% python3 -q
>>> import numpy as np
>>> np.set_printoptions(precision=1, suppress=True, linewidth=140, legacy="1.25")
>>> def rd(a):
...     return np.round(a, 1) + 0
... 
>>> J = np.loadtxt("sample18.csv", delimiter=",")
>>> print(rd(J))
[[ 0.5 -0.3 -0.4]
 [-0.3  0.2  0.3]
 [-0.4  0.3  0.3]]
>>> rd(J @ np.linalg.pinv(J) @ J)
array([[ 0.5, -0.3, -0.4],
       [-0.3,  0.2,  0.3],
       [-0.4,  0.3,  0.3]])
>>> np.allclose(J[:-1].T @ np.linalg.lstsq(J[:-1].T, J[-1])[0], J[-1])
True
>>> rd(np.trace(np.linalg.pinv(J) @ J))
1.0
>>> A2 = J / np.linalg.norm(J, axis=1, keepdims=True)
>>> C2 = A2 @ A2.T
>>> rd(C2)
array([[ 1., -1., -1.],
       [-1.,  1.,  1.],
       [-1.,  1.,  1.]])
>>> rd(np.linalg.norm(A2, axis=1))
array([1., 1., 1.])
>>> np.argwhere(np.triu(np.abs(C2) > 0.95, 1))
array([[0, 1],
       [0, 2],
       [1, 2]])
>>> (np.abs(C2) > 0.9).astype(int)
array([[1, 1, 1],
       [1, 1, 1],
       [1, 1, 1]])
>>> Uu, sv, VT = np.linalg.svd(J)
>>> vecs = VT[:(sv > 1e-8).sum()]
>>> rng = np.random.default_rng(906976)
>>> x = J[0] + -3 * J[1] + rng.integers(2) * np.eye(3)[2]
>>> rd(x)
array([ 1.4, -1.1, -0.2])
>>> print(np.linalg.matrix_rank(np.vstack([J, x])))
2
>>> print(rd(vecs.T @ vecs))
[[ 0.5 -0.3 -0.4]
 [-0.3  0.2  0.3]
 [-0.4  0.3  0.3]]
>>> data = np.load("data.npy")
>>> data
array([[6, 0],
       [0, 5]])
>>> (data != 0).astype(int)
array([[1, 0],
       [0, 1]])
>>> rd(np.sort(np.linalg.eigvals(data).real))
array([5., 6.])
>>> u = np.array([-1, -3])
>>> A2 = data + np.outer(u, np.eye(2)[0])
>>> A2
array([[ 5.,  0.],
       [-3.,  5.]])
>>> np.linalg.matrix_rank(A2 - data)
1
>>> np.linalg.matrix_rank(np.linalg.inv(A2) - np.linalg.inv(data), tol=1e-8)
1
>>> data @ data.T
array([[36,  0],
       [ 0, 25]])
>>> rd(np.linalg.pinv(data))
array([[0.2, 0. ],
       [0. , 0.2]])
>>> K = np.load("case8.npy")
>>> print(rd(K))
[[ 0.3 -0.7 -0.7]
 [-0.7  0.3 -0.7]
 [-0.7 -0.7  0.3]]
>>> W1 = np.array([[2, -1, 5, 0, 0, 1], [1, 5, -1, 1, 1, -2], [4, -4, 5, -2, -2, 4]])
>>> c = np.array([0, 0, 3, -2, 3, -1])
>>> hid = np.maximum(K @ W1 + c, 0)
>>> rd(hid)
array([[0. , 0. , 2. , 0. , 3.7, 0. ],
       [0. , 5. , 0. , 0. , 4.7, 0. ],
       [0. , 0. , 2. , 0. , 1.7, 1. ]])
>>> (hid > 0).astype(int)
array([[0, 0, 1, 0, 1, 0],
       [0, 1, 0, 0, 1, 0],
       [0, 0, 1, 0, 1, 1]])
>>> np.linalg.matrix_rank(hid)
3
>>> rd((hid > 0).mean(axis=0))
array([0. , 0.3, 0.7, 0. , 1. , 0.3])
>>> cent = np.array([[3, 3], [1, 3], [1, -2], [-1, -1], [-3, 1], [1, 2]])
>>> rd(hid @ cent)
array([[-9. , -0.3],
       [-9. , 19.7],
       [-2. , -0.3]])
>>> W1 @ cent
array([[11, -5],
       [ 1, 16],
       [25, -2]])
>>> (hid @ cent).round(6).argmax(axis=1)
array([1, 1, 1])
